$ ipython --no-banner

In [1]: import numpy as np

In [2]: import numpy.linalg as la

In [3]: np.set_printoptions(precision=1, suppress=True, linewidth=160)

In [4]: M2 = np.array([[0, 3], [3, 0]])

In [5]: W2 = np.array([[8, 5], [4, 7]])

In [6]: A = np.block([[M2, np.zeros((2, 2))], [np.zeros((2, 2)), W2]])

In [7]: A
Out[7]: 
array([[0., 3., 0., 0.],
       [3., 0., 0., 0.],
       [0., 0., 8., 5.],
       [0., 0., 4., 7.]])

In [8]: # 2 blocks once reordered

In [9]: C2 = A.T @ A

In [10]: la.eigvalsh(C2)[::-1]
Out[10]: array([145.1,   9. ,   9. ,   8.9])

In [11]: C2
Out[11]: 
array([[ 9.,  0.,  0.,  0.],
       [ 0.,  9.,  0.,  0.],
       [ 0.,  0., 80., 68.],
       [ 0.,  0., 68., 74.]])

In [12]: np.diag(C2)
Out[12]: array([ 9.,  9., 80., 74.])

In [13]: np.allclose(C2, C2.T)
Out[13]: True

In [14]: la.matrix_rank(C2)
Out[14]: np.int64(4)

In [15]: (A @ A.T).shape
Out[15]: (4, 4)

In [16]: evals, evecs = la.eig(C2)

In [17]: np.round(C2 @ evecs[:, 0] - evals[0] * evecs[:, 0], 1) + 0
Out[17]: array([0., 0., 0., 0.])

In [18]: np.sort(la.eigvals(C2.T))
Out[18]: array([  8.9,   9. ,   9. , 145.1])

In [19]: np.round(np.sort(la.eigvals(la.inv(C2))), 1) + 0
Out[19]: array([0. , 0.1, 0.1, 0.1])

In [20]: np.sort(la.eigvals(C2 @ C2))
Out[20]: array([   79.8,    81. ,    81. , 21044.2])

In [21]: M2 = np.array([[5, 4], [5, 4]])

In [22]: X = np.kron(np.eye(2, dtype=int), M2)

In [23]: X
Out[23]: 
array([[5, 4, 0, 0],
       [5, 4, 0, 0],
       [0, 0, 5, 4],
       [0, 0, 5, 4]])

In [24]: rank = la.matrix_rank(X)

In [25]: rank
Out[25]: np.int64(2)

In [26]: ns = la.svd(X)[2][rank:].T

In [27]: la.matrix_rank(X.T @ X), la.matrix_rank(X @ X.T)
Out[27]: (np.int64(2), np.int64(2))

In [28]: [int(la.matrix_rank(np.delete(X, i, axis=0))) for i in range(4)]
Out[28]: [2, 2, 2, 2]

In [29]: ns.shape
Out[29]: (4, 2)

In [30]: print(X @ ns)
[[0. 0.]
 [0. 0.]
 [0. 0.]
 [0. 0.]]

In [31]: np.allclose(X @ ns, 0)
Out[31]: True

In [32]: [int(la.matrix_rank(X[:i])) for i in range(1, len(X) + 1)]
Out[32]: [1, 1, 2, 2]

In [33]: np.allclose(X, X.T)
Out[33]: False

In [34]: X @ X
Out[34]: 
array([[45, 36,  0,  0],
       [45, 36,  0,  0],
       [ 0,  0, 45, 36],
       [ 0,  0, 45, 36]])

In [35]: np.sort(np.abs(la.eigvals(X)))
Out[35]: array([0., 0., 9., 9.])

In [36]: M2 = np.array([[2, 3, 1], [-2, -3, 2]])

In [37]: M = M2.T @ M2

In [38]: M
Out[38]: 
array([[ 8, 12, -2],
       [12, 18, -3],
       [-2, -3,  5]])

In [39]: print(np.abs(np.diag(la.qr(M)[1])) > 1e-9)
[ True False  True]

In [40]: M @ la.pinv(M) @ M
Out[40]: 
array([[ 8., 12., -2.],
       [12., 18., -3.],
       [-2., -3.,  5.]])

In [41]: print(np.round(np.trace(la.pinv(M) @ M), 1))
2.0

In [42]: np.unique(M.round(6), axis=0).shape
Out[42]: (3, 3)

In [43]: np.allclose(M[:-1].T @ la.lstsq(M[:-1].T, M[-1])[0], M[-1])
Out[43]: False

In [44]: print(la.lstsq(M[:-1].T, M[-1])[2])
1
